$ python -q
>>> import numpy as np
>>> from numpy import linalg as LA
>>> np.set_printoptions(precision=2, suppress=True, linewidth=100)
>>> tidy = lambda a: np.round(a, 2) + 0
>>> u = np.array([0, -2, -1, -2, 2])
>>> K = u[np.abs(np.subtract.outer(np.arange(5), np.arange(5)))]
>>> K
array([[ 0, -2, -1, -2,  2],
       [-2,  0, -2, -1, -2],
       [-1, -2,  0, -2, -1],
       [-2, -1, -2,  0, -2],
       [ 2, -2, -1, -2,  0]])
>>> rng = np.random.default_rng(13)
>>> z = rng.permutation(5)
>>> M2 = K[:, z] * rng.choice([-1, 1], 5)
>>> M2
array([[ 0, -1,  2,  2, -2],
       [-2, -2,  1,  0,  2],
       [-1,  0,  2,  2,  1],
       [-2, -2,  0,  1,  2],
       [ 2, -1,  2,  2,  0]])
>>> left, _, VT = LA.svd(K.T @ M2)
>>> tidy(left @ VT)
array([[ 1.,  0.,  0.,  0.,  0.],
       [ 0.,  0.,  0., -1.,  0.],
       [ 0.,  1.,  0.,  0.,  0.],
       [ 0.,  0., -1.,  0.,  0.],
       [ 0.,  0.,  0.,  0., -1.]])
>>> z
array([0, 2, 3, 1, 4])
>>> M2 = np.array([[1, 1, 3], [0, 2, -1], [-1, -1, -3]])
>>> feats = M2.T @ M2
>>> feats
array([[ 2,  2,  6],
       [ 2,  6,  4],
       [ 6,  4, 19]])
>>> W = np.array([[0, 2, -2], [2, 2, 0], [-2, -1, -2]])
>>> beta = np.array([-8, 5, 7])
>>> act = np.maximum(feats @ W + beta, 0)
>>> LA.matrix_rank(act)
np.int64(1)
>>> (act > 0).astype(int)
array([[0, 1, 0],
       [0, 1, 0],
       [0, 1, 0]])
>>> act
array([[ 0,  7,  0],
       [ 0, 17,  0],
       [ 0,  6,  0]])
>>> (act > 0).mean(axis=0)
array([0., 1., 0.])
>>> W2 = np.array([[4, -1, 2], [7, -9, 3], [2, -5, 4]])
>>> act @ W2
array([[  49,  -63,   21],
       [ 119, -153,   51],
       [  42,  -54,   18]])
>>> (act @ W2).round(6).argmax(axis=1)
array([0, 0, 0])
>>> W @ W2
array([[ 10,  -8,  -2],
       [ 22, -20,  10],
       [-19,  21, -15]])
